In [1]: import numpy as np

In [2]: import numpy.linalg as la

In [3]: np.set_printoptions(precision=2, suppress=True, linewidth=200)

In [4]: data = np.load("run9.npy")

In [5]: data
Out[5]: 
array([[ 1, -1, -1,  1,  1, -1, -1,  1],
       [ 1, -1,  1, -1, -1,  1, -1,  1],
       [ 1, -1,  1, -1,  1, -1,  1, -1],
       [ 1,  1, -1, -1, -1, -1,  1,  1],
       [ 1,  1,  1,  1,  1,  1,  1,  1],
       [ 1,  1, -1, -1,  1,  1, -1, -1],
       [ 1, -1, -1,  1, -1,  1,  1, -1],
       [ 1,  1,  1,  1, -1, -1, -1, -1]])

In [6]: la.norm(data, axis=0)
Out[6]: array([2.83, 2.83, 2.83, 2.83, 2.83, 2.83, 2.83, 2.83])

In [7]: la.svd(data, compute_uv=False)
Out[7]: array([2.83, 2.83, 2.83, 2.83, 2.83, 2.83, 2.83, 2.83])

In [8]: data[:, 4] @ data[:, 1]
Out[8]: np.int64(0)

In [9]: data @ data.T
Out[9]: 
array([[8, 0, 0, 0, 0, 0, 0, 0],
       [0, 8, 0, 0, 0, 0, 0, 0],
       [0, 0, 8, 0, 0, 0, 0, 0],
       [0, 0, 0, 8, 0, 0, 0, 0],
       [0, 0, 0, 0, 8, 0, 0, 0],
       [0, 0, 0, 0, 0, 8, 0, 0],
       [0, 0, 0, 0, 0, 0, 8, 0],
       [0, 0, 0, 0, 0, 0, 0, 8]])

In [10]: data.T @ data
Out[10]: 
array([[8, 0, 0, 0, 0, 0, 0, 0],
       [0, 8, 0, 0, 0, 0, 0, 0],
       [0, 0, 8, 0, 0, 0, 0, 0],
       [0, 0, 0, 8, 0, 0, 0, 0],
       [0, 0, 0, 0, 8, 0, 0, 0],
       [0, 0, 0, 0, 0, 8, 0, 0],
       [0, 0, 0, 0, 0, 0, 8, 0],
       [0, 0, 0, 0, 0, 0, 0, 8]])

In [11]: la.pinv(data)
Out[11]: 
array([[ 0.12,  0.12,  0.12,  0.12,  0.12,  0.12,  0.12,  0.12],
       [-0.13, -0.13, -0.12,  0.12,  0.12,  0.12, -0.12,  0.12],
       [-0.12,  0.12,  0.12, -0.13,  0.12, -0.12, -0.12,  0.13],
       [ 0.12, -0.13, -0.12, -0.12,  0.12, -0.12,  0.13,  0.13],
       [ 0.12, -0.13,  0.12, -0.12,  0.12,  0.12, -0.12, -0.12],
       [-0.13,  0.12, -0.12, -0.12,  0.13,  0.12,  0.12, -0.12],
       [-0.12, -0.13,  0.12,  0.12,  0.13, -0.12,  0.13, -0.13],
       [ 0.12,  0.12, -0.12,  0.12,  0.13, -0.12, -0.13, -0.12]])

In [12]: W0 = np.load("dump.npy")

In [13]: W0
Out[13]: 
array([[ -1.3, -36. ,  -0.2],
       [  0.7, -28. ,  -0.4],
       [  0.6,  28. ,  -1.3],
       [ -0.2, -20. ,   1.6],
       [  0.8,  16. ,  -0.3],
       [  1.3,  32. ,   0.7],
       [ -0.6,  -4. ,  -0.7],
       [  0.8,  22. ,   0.6],
       [ -1.4, -32. ,  -0.1],
       [ -0.5,   4. ,  -0.4]])

In [14]: r0 = np.array([2, 0, -3])

In [15]: np.correlate(data[6], data[3], "full")
Out[15]: array([ 1,  0, -3,  0,  1,  0,  5,  0, -5,  0, -1,  0,  3,  0, -1])

In [16]: E = np.loadtxt("sample12.csv", delimiter=",")

In [17]: E
Out[17]: 
array([[0.38, 0.12, 0.25, 0.12, 0.  , 0.12],
       [0.12, 0.38, 0.  , 0.12, 0.12, 0.25],
       [0.08, 0.  , 0.33, 0.08, 0.25, 0.25],
       [0.1 , 0.1 , 0.3 , 0.1 , 0.2 , 0.2 ],
       [0.3 , 0.1 , 0.  , 0.2 , 0.2 , 0.2 ],
       [0.06, 0.19, 0.19, 0.19, 0.12, 0.25]])

In [18]: rng = np.random.default_rng(995436)

In [19]: lab = rng.permutation(6)

In [20]: lab
Out[20]: array([4, 5, 0, 2, 3, 1])

In [21]: other = E[lab][:, lab]

In [22]: np.diag(other)
Out[22]: array([0.2 , 0.25, 0.38, 0.33, 0.1 , 0.38])

In [23]: np.round(np.trace(other), 2)
Out[23]: np.float64(1.63)

In [24]: np.round(la.det(other), 2), np.round(la.det(E[lab]), 2)
Out[24]: (np.float64(0.0), np.float64(0.0))

In [25]: other = np.inv(data)
AttributeError: module 'numpy' has no attribute 'inv'


In [26]: other = la.inv(data)

In [27]: np.round(la.slogdet(data)[0], 2)
Out[27]: np.float64(1.0)

In [28]: (np.abs(other) > 1e-9).astype(int)
Out[28]: 
array([[1, 1, 1, 1, 1, 1, 1, 1],
       [1, 1, 1, 1, 1, 1, 1, 1],
       [1, 1, 1, 1, 1, 1, 1, 1],
       [1, 1, 1, 1, 1, 1, 1, 1],
       [1, 1, 1, 1, 1, 1, 1, 1],
       [1, 1, 1, 1, 1, 1, 1, 1],
       [1, 1, 1, 1, 1, 1, 1, 1],
       [1, 1, 1, 1, 1, 1, 1, 1]])

In [29]: np.allclose(other, data.T)
Out[29]: False

In [30]: other = la.inv(E)

In [31]: round(la.slogdet(E)[0], 2)
Out[31]: np.float64(1.0)

In [32]: np.round(E @ other, 2) + 0
Out[32]: 
array([[1., 0., 0., 0., 0., 0.],
       [0., 1., 0., 0., 0., 0.],
       [0., 0., 1., 0., 0., 0.],
       [0., 0., 0., 1., 0., 0.],
       [0., 0., 0., 0., 1., 0.],
       [0., 0., 0., 0., 0., 1.]])

In [33]: np.round(la.det(E) * other, 2) + 0
Out[33]: 
array([[0., 0., 0., 0., 0., 0.],
       [0., 0., 0., 0., 0., 0.],
       [0., 0., 0., 0., 0., 0.],
       [0., 0., 0., 0., 0., 0.],
       [0., 0., 0., 0., 0., 0.],
       [0., 0., 0., 0., 0., 0.]])

In [34]: la.norm(E, axis=1).argmax()
Out[34]: np.int64(0)

In [35]: la.norm(E, axis=0)
Out[35]: array([0.52, 0.46, 0.55, 0.35, 0.42, 0.53])

In [36]: np.round(la.norm(E) ** 2 / la.norm(E, 2) ** 2, 2)
Out[36]: np.float64(1.33)

In [37]: la.norm(E, axis=1)
Out[37]: array([0.5 , 0.5 , 0.5 , 0.45, 0.47, 0.43])

In [38]: round(la.norm(E, 1), 2), round(float(la.norm(E, np.inf)), 2)
Out[38]: (np.float64(1.27), 1.0)

In [39]: E.sum(axis=0)
Out[39]: array([1.05, 0.89, 1.07, 0.82, 0.9 , 1.27])

In [40]: np.count_nonzero(E)
Out[40]: np.int64(32)

In [41]: la.svd(E, compute_uv=False)
Out[41]: array([1.01, 0.41, 0.33, 0.22, 0.09, 0.03])

In [42]: E[:, 6]
IndexError: index 6 is out of bounds for axis 1 with size 6


In [43]: E[6]
IndexError: index 6 is out of bounds for axis 0 with size 6


In [44]: E.sum(axis=1)
Out[44]: array([1., 1., 1., 1., 1., 1.])

In [45]: la.matrix_rank(E)
Out[45]: np.int64(6)

In [46]: m1 = np.loadtxt("case2.csv", delimiter=",")

In [47]: m1
Out[47]: 
array([[-0.68,  0.08,  0.73],
       [-0.29, -0.94, -0.16],
       [ 0.68, -0.32,  0.66]])

In [48]: q, R = la.qr(m1)

In [49]: q @ R
Out[49]: 
array([[-0.68,  0.08,  0.73],
       [-0.29, -0.94, -0.16],
       [ 0.68, -0.32,  0.66]])

In [50]: np.trace(q @ q.T)
Out[50]: np.float64(3.0)

In [51]: R.round(2) + 0
Out[51]: 
array([[1., 0., 0.],
       [0., 1., 0.],
       [0., 0., 1.]])

In [52]: q.shape, R.shape
Out[52]: ((3, 3), (3, 3))
